$ python -q
>>> import numpy as np
>>> from numpy import linalg as LA
>>> np.set_printoptions(suppress=True, linewidth=200)
>>> M = np.load("x.npy")
>>> M
array([[ 2.9228, -0.4352,  0.9928],
       [ 3.0595, -0.5331,  0.8716],
       [ 2.9353, -0.0614,  1.3135],
       [ 3.1398,  0.144 ,  1.648 ],
       [ 2.9142,  0.0671,  0.769 ],
       [ 3.1572, -0.0602,  1.1689],
       [ 3.2151,  0.5387,  0.9139],
       [ 2.9656, -0.2191,  1.5041],
       [ 2.9896,  0.0495,  0.7783],
       [ 2.601 , -0.0208,  0.5373],
       [ 3.0084, -0.1693,  1.1584],
       [ 2.7277, -0.4396,  0.7338],
       [ 3.0025, -0.1697,  0.9811],
       [-3.1267, -0.7133,  2.6361],
       [-2.9707, -0.9569,  2.5497],
       [-3.757 , -1.3159,  3.0239],
       [-2.8428, -0.4776,  3.5389],
       [-2.6834, -1.4189,  3.843 ],
       [-3.5448, -0.8093,  3.1119],
       [-2.551 , -0.7417,  2.9668],
       [-2.9402, -0.3738,  2.6188],
       [-3.4454, -0.8418,  3.3721],
       [-3.2868, -1.2591,  3.0918],
       [-3.1935, -1.4366,  3.0052],
       [-2.6566, -0.9579,  2.3224],
       [-2.8088, -0.8275,  2.9322]])
>>> D = LA.norm(M[:, None] - M[None], axis=-1)
>>> D[16].round(6).argsort(kind="stable")[:4]
array([16, 19, 25, 21])
>>> np.unravel_index(D.round(6).argmax(), D.shape)
(np.int64(6), np.int64(15))
>>> (D + 1e9 * np.eye(26)).round(6).argmin(axis=1)
array([ 1,  0, 10,  7,  8, 10,  8,  2,  4,  4, 12,  0, 10, 14, 13, 22, 19, 22, 21, 25, 13, 18, 23, 22, 14, 19])
>>> B = M / LA.norm(M, axis=1, keepdims=True)
>>> G = B @ B.T
>>> np.round(LA.norm(B, axis=1), 4)
array([1., 1., 1., 1., 1., 1., 1., 1., 1., 1., 1., 1., 1., 1., 1., 1., 1., 1., 1., 1., 1., 1., 1., 1., 1., 1.])
>>> (G - 2 * np.eye(26)).round(6).argmax(axis=1)
array([ 1, 11, 10,  2,  8, 10,  4,  2,  4,  8,  5,  1, 10, 18, 24, 24, 19, 19, 13, 25, 18, 25, 24, 22, 14, 21])
>>> B = np.array([[-2, -2]])
>>> W0 = np.block([[np.zeros((1, 1)), B], [B.T, np.zeros((2, 2))]])
>>> W0
array([[ 0., -2., -2.],
       [-2.,  0.,  0.],
       [-2.,  0.,  0.]])
>>> vals, evecs = LA.eigh(W0)
>>> np.round(evecs @ np.diag(vals) @ evecs.T, 4) + 0
array([[ 0., -2., -2.],
       [-2.,  0.,  0.],
       [-2.,  0.,  0.]])
>>> np.round(LA.svd(W0, compute_uv=False), 4) + 0
array([2.8284, 2.8284, 0.    ])
>>> np.round(np.abs(evecs[:, -1]), 4)
array([0.7071, 0.5   , 0.5   ])
>>> np.unique(vals.round(6) + 0, return_counts=True)[1]
array([1, 1, 1])
>>> np.round(evecs.T @ W0 @ evecs, 4) + 0
array([[-2.8284,  0.    ,  0.    ],
       [ 0.    ,  0.    ,  0.    ],
       [ 0.    ,  0.    ,  2.8284]])
>>> B = np.array([[-0.6], [1.0], [-0.3], [-0.1]])
>>> C = np.array([[2.1, 0.5, -0.8, -1.4]])
>>> K = B @ C
>>> K.round(4)
array([[-1.26, -0.3 ,  0.48,  0.84],
       [ 2.1 ,  0.5 , -0.8 , -1.4 ],
       [-0.63, -0.15,  0.24,  0.42],
       [-0.21, -0.05,  0.08,  0.14]])
>>> rank = LA.matrix_rank(K)
>>> rank
np.int64(1)
>>> N = LA.svd(K)[2][rank:].T
>>> LA.matrix_rank(K.T @ K), LA.matrix_rank(K @ K.T)
(np.int64(1), np.int64(1))
>>> [int(LA.matrix_rank(K[:i])) for i in range(1, len(K) + 1)]
[1, 1, 1, 1]
>>> np.round(N @ N.T, 4)
array([[ 0.3926, -0.1446,  0.2314,  0.405 ],
       [-0.1446,  0.9656,  0.0551,  0.0964],
       [ 0.2314,  0.0551,  0.9118, -0.1543],
       [ 0.405 ,  0.0964, -0.1543,  0.73  ]])
>>> N.shape
(4, 3)
>>> np.round(LA.det(K), 4)
np.float64(0.0)
>>> np.allclose(K, K.T)
False
>>> LA.matrix_rank(K, rtol=0.1)
np.int64(1)
>>> LA.cond(K) > 100
np.True_
>>> round(LA.norm(K, 2) / LA.norm(K), 4)
np.float64(1.0)
>>> np.argsort(-LA.norm(K, axis=0).round(6), kind="stable")[:3]
array([0, 3, 2])
>>> [round(float(x), 4) for x in LA.svd(K, compute_uv=False)[:3]]
[3.2557, 0.0, 0.0]
>>> x = np.array([0, 1, 2, 3])
>>> h1 = np.maximum(K @ x, 0)
>>> np.flatnonzero(h1 > 1e-9)
array([0, 2, 3])
>>> np.round(np.tanh(K @ x), 4)
array([ 0.9965, -1.    ,  0.9201,  0.4854])
>>> np.round(K.T @ h1, 4)
array([-5.1198, -1.219 ,  1.9504,  3.4132])
>>> np.round(np.maximum(K @ (3 * x), 0), 4)
array([9.54, 0.  , 4.77, 1.59])
>>> h1.round(4)
array([3.18, 0.  , 1.59, 0.53])
>>> np.round(np.maximum(K @ x, 0) - np.maximum(-K @ x, 0), 4)
array([ 3.18, -5.3 ,  1.59,  0.53])
>>> np.round(K * (h1 > 1e-9)[:, None], 4)
array([[-1.26, -0.3 ,  0.48,  0.84],
       [ 0.  ,  0.  , -0.  , -0.  ],
       [-0.63, -0.15,  0.24,  0.42],
       [-0.21, -0.05,  0.08,  0.14]])
>>> m1 = np.load("m.npy")
>>> m1
array([[-0.8   ,  1.8   ,  0.    ,  1.1   ],
       [ 0.6   ,  0.    ,  0.4   , -1.4   ],
       [-0.7599,  1.913 ,  0.1153,  1.0176]])
>>> B = m1 / np.sqrt((m1 ** 2).mean(axis=1, keepdims=True))
>>> LA.matrix_rank(B) == LA.matrix_rank(m1)
np.True_
>>> LA.matrix_rank(m1 - m1.mean(axis=1, keepdims=True))
np.int64(3)
>>> np.round(LA.norm(B, axis=1), 4)
array([2., 2., 2.])
>>> np.argsort(-LA.norm(m1, axis=0).round(6), kind="stable")[:3]
array([1, 3, 0])
>>> LA.matrix_rank(m1, rtol=0.1)
np.int64(2)
>>> LA.cond(m1) > 100
np.False_
>>> theta = np.radians(72)
>>> r_ = np.eye(4)
>>> r_[2, 2] = r_[1, 1] = np.cos(theta)
>>> r_[2, 1], r_[1, 2] = -np.sin(theta), np.sin(theta)
>>> r_.round(4)
array([[ 1.    ,  0.    ,  0.    ,  0.    ],
       [ 0.    ,  0.309 ,  0.9511,  0.    ],
       [ 0.    , -0.9511,  0.309 ,  0.    ],
       [ 0.    ,  0.    ,  0.    ,  1.    ]])
>>> B = m1 @ r_.T
>>> np.round(LA.svd(m1, compute_uv=False), 4), np.round(LA.svd(B, compute_uv=False), 4)
(array([3.3481, 1.2821, 0.0481]), array([3.3481, 1.2821, 0.0481]))
>>> np.allclose(m1 @ m1.T, B @ B.T)
True
>>> np.allclose(LA.norm(m1, axis=1), LA.norm(B, axis=1))
True
>>> rng = np.random.default_rng(660880)
>>> B = m1 + rng.integers(-2, 3, (3, 2)) @ rng.integers(-2, 3, (2, 4))
>>> B.round(4)
array([[ 1.2   , -2.2   , -4.    ,  1.1   ],
       [-2.4   ,  0.    ,  2.4   ,  0.6   ],
       [-0.7599,  4.913 ,  2.1153,  0.0176]])
>>> LA.matrix_rank(B - m1, tol=1e-8)
np.int64(2)
>>> B = np.array([[1, 1], [1, 2], [0, 2]])
>>> C = np.array([[2, 9, 1, 1], [8, 3, 2, 8]])
>>> mat = B @ C
>>> mat
array([[10, 12,  3,  9],
       [18, 15,  5, 17],
       [16,  6,  4, 16]])
>>> # null space of dimension 2
>>> u, r1 = mat[2], mat[1]
>>> u @ u
np.int64(564)
>>> p = (u @ r1) / (u @ u) * u
>>> np.round(r1 - p, 4)
array([-1.0071,  7.8723,  0.2482, -2.0071])
>>> np.outer(u, r1)
array([[288, 240,  80, 272],
       [108,  90,  30, 102],
       [ 72,  60,  20,  68],
       [288, 240,  80, 272]])
>>> LA.matrix_rank(np.outer(u, r1))
np.int64(1)
>>> round(float(LA.norm(u + r1) ** 2 + LA.norm(u - r1) ** 2), 4)
2854.0
>>> np.round(mat @ LA.pinv(mat) @ mat, 4)
array([[10., 12.,  3.,  9.],
       [18., 15.,  5., 17.],
       [16.,  6.,  4., 16.]])
>>> try:
...     LA.inv(mat)
... except LA.LinAlgError as e:
...     print("failed:", e)
... 
failed: Last 2 dimensions of the array must be square
>>> J = np.load("sample15.npy")
>>> J
array([[-1.,  1.,  1.,  1.],
       [ 1., -1.,  1.,  1.],
       [ 1.,  1., -1.,  1.],
       [ 1.,  1.,  1., -1.]])
>>> J[2] @ J[0]
np.float64(0.0)
>>> np.round(LA.norm(J, axis=1), 4)
array([2., 2., 2., 2.])
>>> np.round(LA.norm(J[2] - J[0]), 4)
np.float64(2.8284)
>>> round(LA.norm(J[2], 1), 4), round(float(LA.norm(J[2], np.inf)), 4)
(np.float64(4.0), 1.0)
>>> round(float(LA.norm(J, 2)), 4)
2.0
>>> round(float(LA.norm(J) ** 2 / LA.norm(J, 2) ** 2), 4)
4.0
>>> labels = rng.permutation(4)
>>> B = J[:, labels] * rng.choice([-1, 1], 4)
>>> B
array([[ 1., -1.,  1.,  1.],
       [ 1., -1., -1., -1.],
       [-1., -1.,  1., -1.],
       [ 1.,  1.,  1., -1.]])
>>> left, _, VT = LA.svd(J.T @ B)
>>> left @ VT
array([[ 0.,  0.,  0., -1.],
       [ 0.,  0.,  1.,  0.],
       [ 1.,  0.,  0.,  0.],
       [ 0., -1.,  0.,  0.]])
>>> labels
array([2, 3, 1, 0])
>>> X = np.loadtxt("case2.csv", delimiter=",")
>>> X
array([[ 0.3353, -0.1793, -0.4908],
       [-2.7691,  1.4069,  4.1664],
       [ 1.0693, -0.5502, -1.6151],
       [-2.2791,  1.1116,  3.4482],
       [ 2.0781, -0.9865, -3.1253],
       [ 1.0644, -0.5348, -1.6001],
       [-4.9821,  2.5078,  7.4739],
       [ 0.5497, -0.2418, -0.8164],
       [-0.5625,  0.3014,  0.8364],
       [ 2.0077, -1.0018, -3.0299],
       [ 3.7315, -1.8319, -5.5436],
       [ 1.9735, -1.02  , -3.0171],
       [ 1.1207, -0.5775, -1.6565],
       [-1.2675,  0.6386,  1.8657],
       [-1.0166,  0.5142,  1.5153],
       [-1.4998,  0.7252,  2.2305],
       [-2.4366,  1.2006,  3.6391],
       [-0.6891,  0.3247,  1.0477],
       [ 4.1626, -2.0757, -6.306 ],
       [ 0.3287, -0.1598, -0.5166],
       [ 3.0819, -1.541 , -4.6368],
       [-2.5533,  1.2869,  3.8208],
       [ 1.2413, -0.649 , -1.8432],
       [-0.6901,  0.3712,  1.1144],
       [ 0.0746, -0.0235, -0.1113]])
>>> hat = X @ LA.solve(X.T @ X, X.T)
>>> np.round(LA.eigvalsh(hat), 4) + 0
array([0., 0., 0., 0., 0., 0., 0., 0., 0., 0., 0., 0., 0., 0., 0., 0., 0., 0., 0., 0., 0., 0., 1., 1., 1.])
>>> np.allclose(hat @ hat, hat)
True
>>> feats = np.array([[1, -2, 4], [1, -1, 1], [1, 0, 0], [1, 1, 1]])
>>> x = np.array([3, 4, 2])
>>> h1 = np.maximum(feats @ x, 0)
>>> np.maximum(feats @ x, 0) - np.maximum(-feats @ x, 0)
array([3, 1, 3, 9])
>>> np.flatnonzero(h1 > 1e-9)
array([0, 1, 2, 3])
>>> feats * (h1 > 1e-9)[:, None]
array([[ 1, -2,  4],
       [ 1, -1,  1],
       [ 1,  0,  0],
       [ 1,  1,  1]])
>>> feats.T @ h1
array([16,  2, 22])
>>> B = np.c_[feats[:, :2] @ np.array([[5, -3], [2, 1]]), np.array([2, 2, 2, 2])]
>>> B
array([[ 1, -5,  2],
       [ 3, -4,  2],
       [ 5, -3,  2],
       [ 7, -2,  2]])
>>> np.round(LA.norm(LA.qr(feats)[0].T @ B, axis=0) ** 2 / ((B ** 2).sum(axis=0) + 1e-12), 4)
array([1., 1., 1.])
>>> LA.matrix_rank(np.c_[feats, B])
np.int64(3)
>>> x = np.array([1, -3, -2])
>>> y = feats @ x
>>> np.round(LA.pinv(feats) @ feats, 4) + 0
array([[1., 0., 0.],
       [0., 1., 0.],
       [0., 0., 1.]])
>>> y = y + 0.02 * rng.normal(size=4)
>>> y.round(4)
array([-0.9858,  2.0097,  1.0139, -3.9982])
>>> beta, *_ = LA.lstsq(feats, y)
>>> beta.round(4)
array([ 1.0102, -3.0052, -2.0019])
>>> round(float(LA.norm(y - feats @ beta)), 4)
0.0055
>>> B = feats / LA.norm(feats, axis=1)
Traceback (most recent call last):
  File "<python-input-123>", line 1, in <module>
    B = feats / LA.norm(feats, axis=1)
        ~~~~~~^~~~~~~~~~~~~~~~~~~~~~~~
ValueError: operands could not be broadcast together with shapes (4,3) (4,) 
>>> B = feats / LA.norm(feats, axis=1, keepdims=True)
>>> G = B @ B.T
>>> np.argwhere(np.triu(np.abs(G) > 0.95, 1))
array([], shape=(0, 2), dtype=int64)
>>> (G - 2 * np.eye(4)).round(6).argmax(axis=1)
array([1, 0, 1, 2])
>>> G.round(4)
array([[1.    , 0.8819, 0.2182, 0.378 ],
       [0.8819, 1.    , 0.5774, 0.3333],
       [0.2182, 0.5774, 1.    , 0.5774],
       [0.378 , 0.3333, 0.5774, 1.    ]])
>>> round(np.degrees(np.arccos(np.clip(G[0, 3], -1, 1))), 4)
np.float64(67.7923)
>>> (np.abs(G) > 0.9).astype(int)
array([[1, 0, 0, 0],
       [0, 1, 0, 0],
       [0, 0, 1, 0],
       [0, 0, 0, 1]])
>>> left, sv, VT = LA.svd(feats, full_matrices=False)
>>> np.round(left.T @ left, 4) + 0
array([[1., 0., 0.],
       [0., 1., 0.],
       [0., 0., 1.]])
>>> np.abs(left[:, 0]).round(6).argmax()
np.int64(0)
>>> np.allclose(left * sv @ VT, feats)
True
>>> np.round(left.T @ feats @ VT.T, 4) + 0
array([[4.8956, 0.    , 0.    ],
       [0.    , 1.6942, 0.    ],
       [0.    , 0.    , 1.0784]])
